$ python -q
>>> import numpy as np
>>> import numpy.linalg as la
>>> np.set_printoptions(suppress=True, linewidth=160)
>>> mat = np.loadtxt("mat.csv", delimiter=",")
>>> print(mat.round(2))
[[-3.78  0.06  0.23  0.92 -0.2  -0.9 ]
 [ 0.   -2.27  0.91  2.14  1.21  2.  ]
 [ 1.08  0.31 -1.29  3.01 -1.38 -1.45]
 [ 0.54 -1.95  0.75 -0.44  1.48 -2.99]
 [ 0.   -1.95  1.11 -0.77 -3.22  0.07]
 [-0.54 -1.77 -3.42 -0.85  0.11  0.39]]
>>> x0 = np.array([1, 3, 0, 3, 1, 2])
>>> h1 = np.maximum(mat @ x0, 0)
>>> print(np.round(mat.T @ h1, 2))
[ 7.29 -8.84 -4.34 30.62 -3.5  -0.19]
>>> print(np.round(np.maximum(mat @ (3 * x0), 0), 2))
[ 0.   14.42 20.26  0.    0.    0.  ]
>>> print(h1.round(2))
[0.   4.81 6.75 0.   0.   0.  ]
>>> f, g = mat[0], mat[2]
>>> print(np.round(f @ g, 2))
-0.0
>>> print(np.round(f @ f, 2))
16.0
>>> p = (f @ g) / (f @ f) * f
>>> print(np.round(g - p, 2))
[ 1.08  0.31 -1.29  3.01 -1.38 -1.45]
>>> print(round(float(la.norm(f + g) ** 2 + la.norm(f - g) ** 2), 2))
64.0
>>> print(p.round(2) + 0)
[0. 0. 0. 0. 0. 0.]
>>> print(la.matrix_rank(np.outer(f, g)))
1
>>> print((g - p) @ f)
0.0
>>> f = np.array([1, 7, 2, 8, 3, 6])
>>> M2 = mat + np.outer(f, np.eye(6)[4])
>>> print(la.matrix_rank(M2 - mat))
1
>>> print(round(la.det(M2) / la.det(mat), 2), round(float(1 + la.solve(mat, f)[4]), 2))
1.52 1.52
>>> feats = np.array([[0, 0, 0, 0, 0], [9, 12, 9, 12, 6], [3, 4, 3, 4, 2]])
>>> print([round(float(x), 2) for x in la.svd(feats, compute_uv=False)[:3]])
[23.24, 0.0, 0.0]
>>> r = la.matrix_rank(feats)
>>> print(r)
1
>>> null = la.svd(feats)[2][r:].T
>>> print([int(la.matrix_rank(np.delete(feats, i, axis=0))) for i in range(3)])
[1, 1, 1]
>>> print(null.shape)
(5, 4)
>>> print([int(la.matrix_rank(feats[:, :j + 1])) for j in range(5)])
[1, 1, 1, 1, 1]
>>> print(la.matrix_rank(feats.T @ feats), la.matrix_rank(feats @ feats.T))
1 1
>>> def softmax(z):
...     e = np.exp(z - z.max(axis=-1, keepdims=True))
...     return e / e.sum(axis=-1, keepdims=True)
... 
>>> print(np.round(softmax(10 * feats[2]), 2) + 0)
[0.  0.5 0.  0.5 0. ]
>>> print(softmax(feats).sum(axis=1))
[1. 1. 1.]
>>> print(np.round(softmax(feats[2] + -2), 2))
[0.13 0.35 0.13 0.35 0.05]
>>> att = feats @ feats.T / np.sqrt(5)
>>> print(softmax(att).round(6).argmax(axis=1))
[0 1 1]
>>> print(np.round(softmax(att + np.triu(np.full(att.shape, -np.inf), 1)), 2) + 0)
[[1. 0. 0.]
 [0. 1. 0.]
 [0. 1. 0.]]
>>> T = np.stack([feats, -3 * feats, feats[::-1]])
>>> print((T @ feats.T).shape)
(3, 3, 3)
>>> print(T.sum(axis=0))
[[  3   4   3   4   2]
 [ -9 -12  -9 -12  -6]
 [ -6  -8  -6  -8  -4]]
>>> print(la.matrix_rank(T.reshape(3, -1)))
2
>>> print(la.matrix_rank(T))
[1 1 1]
>>> print(np.round(la.norm(T, axis=(1, 2)), 2))
[23.24 69.71 23.24]
>>> Uu, sig, Vh = la.svd(feats)
>>> V = Vh[:(sig > 1e-8).sum()]
>>> rng = np.random.default_rng(2765)
>>> x0 = feats[0] + -3 * feats[2] + rng.integers(2) * np.eye(5)[2]
>>> print(x0)
[ -9. -12.  -8. -12.  -6.]
>>> print(la.matrix_rank(np.vstack([feats, x0])))
2
>>> print(np.allclose(V.T @ V @ x0, x0))
False
>>> print(np.round(V.T @ V, 2))
[[0.17 0.22 0.17 0.22 0.11]
 [0.22 0.3  0.22 0.3  0.15]
 [0.17 0.22 0.17 0.22 0.11]
 [0.22 0.3  0.22 0.3  0.15]
 [0.11 0.15 0.11 0.15 0.07]]
>>> J = np.array([[8, 4, 0, 2, 0, 0, 1, 0, 7, 1, 1],
...     [4, 0, 4, 6, 5, 6, 0, 8, 5, 0, 5],
...     [2, 1, 7, 4, 4, 8, 8, 9, 6, 9, 8],
...     [8, 9, 0, 8, 0, 4, 4, 4, 0, 4, 7],
...     [0, 7, 2, 7, 3, 1, 4, 0, 0, 2, 1],
...     [4, 0, 2, 5, 4, 9, 4, 2, 1, 9, 1],
...     [0, 2, 7, 1, 0, 8, 7, 9, 0, 7, 9],
...     [0, 9, 0, 1, 9, 0, 5, 2, 1, 3, 9],
...     [1, 6, 4, 4, 6, 5, 3, 5, 0, 2, 4],
...     [7, 7, 0, 7, 3, 9, 6, 9, 8, 5, 5]])
>>> J[-1] = J[0] + -1 * J[1]
>>> print(J)
[[ 8  4  0  2  0  0  1  0  7  1  1]
 [ 4  0  4  6  5  6  0  8  5  0  5]
 [ 2  1  7  4  4  8  8  9  6  9  8]
 [ 8  9  0  8  0  4  4  4  0  4  7]
 [ 0  7  2  7  3  1  4  0  0  2  1]
 [ 4  0  2  5  4  9  4  2  1  9  1]
 [ 0  2  7  1  0  8  7  9  0  7  9]
 [ 0  9  0  1  9  0  5  2  1  3  9]
 [ 1  6  4  4  6  5  3  5  0  2  4]
 [ 4  4 -4 -4 -5 -6  1 -8  2  1 -4]]
>>> # looks like rank 9
>>> Uu, sig, Vh = la.svd(J)
>>> print(np.argmax(sig[:-1] / (sig[1:] + 1e-6)) + 1)
9
>>> M2 = Uu[:, :9] @ np.diag(sig[:9]) @ Vh[:9]
>>> print(M2.round(2) + 0)
[[ 8.  4.  0.  2.  0.  0.  1.  0.  7.  1.  1.]
 [ 4.  0.  4.  6.  5.  6.  0.  8.  5.  0.  5.]
 [ 2.  1.  7.  4.  4.  8.  8.  9.  6.  9.  8.]
 [ 8.  9.  0.  8.  0.  4.  4.  4.  0.  4.  7.]
 [ 0.  7.  2.  7.  3.  1.  4.  0.  0.  2.  1.]
 [ 4.  0.  2.  5.  4.  9.  4.  2.  1.  9.  1.]
 [ 0.  2.  7.  1.  0.  8.  7.  9.  0.  7.  9.]
 [ 0.  9.  0.  1.  9.  0.  5.  2.  1.  3.  9.]
 [ 1.  6.  4.  4.  6.  5.  3.  5.  0.  2.  4.]
 [ 4.  4. -4. -4. -5. -6.  1. -8.  2.  1. -4.]]
>>> print(np.round(la.norm(J - M2, 2), 2), round(sig[9], 2))
0.0 0.0
